% ipython --no-banner

In [1]: import numpy as np

In [2]: np.set_printoptions(precision=1, suppress=True, linewidth=120)

In [3]: rng = np.random.default_rng(20)

In [4]: E = np.eye(3, dtype=int)[rng.permutation(3)] * np.array([-1, -1, -2])

In [5]: print(E)
[[-1  0  0]
 [ 0 -1  0]
 [ 0  0 -2]]

In [6]: w, V = np.linalg.eigvalsh(E)
Traceback (most recent call last):
  Cell In[6], line 1
    w, V = np.linalg.eigvalsh(E)
ValueError: too many values to unpack (expected 2)


In [7]: w, V = np.linalg.eigh(E)

In [8]: print(V @ np.diag(w) @ V.T)
[[-1.  0.  0.]
 [ 0. -1.  0.]
 [ 0.  0. -2.]]

In [9]: print(V.T @ V)
[[1. 0. 0.]
 [0. 1. 0.]
 [0. 0. 1.]]

In [10]: print(np.linalg.svd(E, compute_uv=False))
[2. 1. 1.]

In [11]: print(w.sum(), np.trace(E))
-4.0 -4

In [12]: print(V.T @ E @ V)
[[-2.  0.  0.]
 [ 0. -1.  0.]
 [ 0.  0. -1.]]

In [13]: print(w)
[-2. -1. -1.]

In [14]: print(np.linalg.eigvalsh(E @ E))
[1. 1. 4.]

In [15]: print(np.unique(w.round(6) + 0, return_counts=True)[1])
[1 2]

In [16]: print((w > 1e-8).sum(), (w < -1e-8).sum())
0 3

In [17]: print(E.T @ E)
[[1 0 0]
 [0 1 0]
 [0 0 4]]

In [18]: print(round(float(np.linalg.eigvalsh(E).min()), 1))
-2.0

In [19]: print(np.all(np.linalg.eigvalsh(E) > 0))
False

In [20]: print(np.prod(np.diag(E)), round(np.linalg.det(E), 1))
-2 -2.0

In [21]: print([int(np.linalg.matrix_rank(np.linalg.matrix_power(E, p))) for p in range(1, 4)])
[3, 3, 3]

In [22]: other = E / np.sqrt((E ** 2).mean(axis=1, keepdims=True))

In [23]: print(np.linalg.norm(other, axis=1))
[1.7 1.7 1.7]

In [24]: print(np.linalg.matrix_rank(other) == np.linalg.matrix_rank(E))
True

In [25]: print(E - E.mean(axis=1, keepdims=True))
[[-0.7  0.3  0.3]
 [ 0.3 -0.7  0.3]
 [ 0.7  0.7 -1.3]]

In [26]: mat = np.loadtxt("arr.csv", delimiter=",")

In [27]: print(mat)
[[ 0.5  0.6 -0.3 -0.5]
 [ 0.6  0.1  0.4  0.6]
 [-0.3  0.4  0.8 -0.3]
 [-0.5  0.6 -0.3  0.5]]

In [28]: left, sigma, vt = np.linalg.svd(mat, full_matrices=False)

In [29]: print(np.cumsum(sigma ** 2) / np.sum(sigma ** 2))
[0.3 0.5 0.8 1. ]

In [30]: print(np.round(left.T @ left, 1) + 0)
[[1. 0. 0. 0.]
 [0. 1. 0. 0.]
 [0. 0. 1. 0.]
 [0. 0. 0. 1.]]

In [31]: print(sigma)
[1. 1. 1. 1.]

In [32]: print(np.round(vt @ vt.T, 1) + 0)
[[1. 0. 0. 0.]
 [0. 1. 0. 0.]
 [0. 0. 1. 0.]
 [0. 0. 0. 1.]]

In [33]: print(round(np.sqrt((sigma ** 2).sum()), 1), np.round(np.linalg.norm(mat), 1))
2.0 2.0

In [34]: print(sigma / sigma[0])
[1. 1. 1. 1.]

In [35]: print(np.round(left.T @ mat @ vt.T, 1) + 0)
[[1. 0. 0. 0.]
 [0. 1. 0. 0.]
 [0. 0. 1. 0.]
 [0. 0. 0. 1.]]

In [36]: print(left.shape, sigma.shape, vt.shape)
(4, 4) (4,) (4, 4)

In [37]: print((sigma > 1e-8).sum())
4

In [38]: w, V = np.linalg.eig(mat)

In [39]: print(w)
[ 1. -1.  1.  1.]

In [40]: print(round(np.prod(w), 1))
-1.0

In [41]: x0 = np.array([1, -1, 1, 1])

In [42]: print(4 - np.linalg.matrix_rank(mat - np.eye(4), tol=1e-8))
3

In [43]: print(np.sort(np.abs(np.degrees(np.angle(np.linalg.eigvals(mat))))))
[  0.   0.   0. 180.]

In [44]: print(round(float(np.linalg.norm(x0)), 1), np.round(np.linalg.norm(mat @ x0), 1))
2.0 2.0

In [45]: print([p for p in range(1, 25) if np.allclose(np.linalg.matrix_power(mat, p), np.eye(4))])
[2, 4, 6, 8, 10, 12, 14, 16, 18, 20, 22, 24]
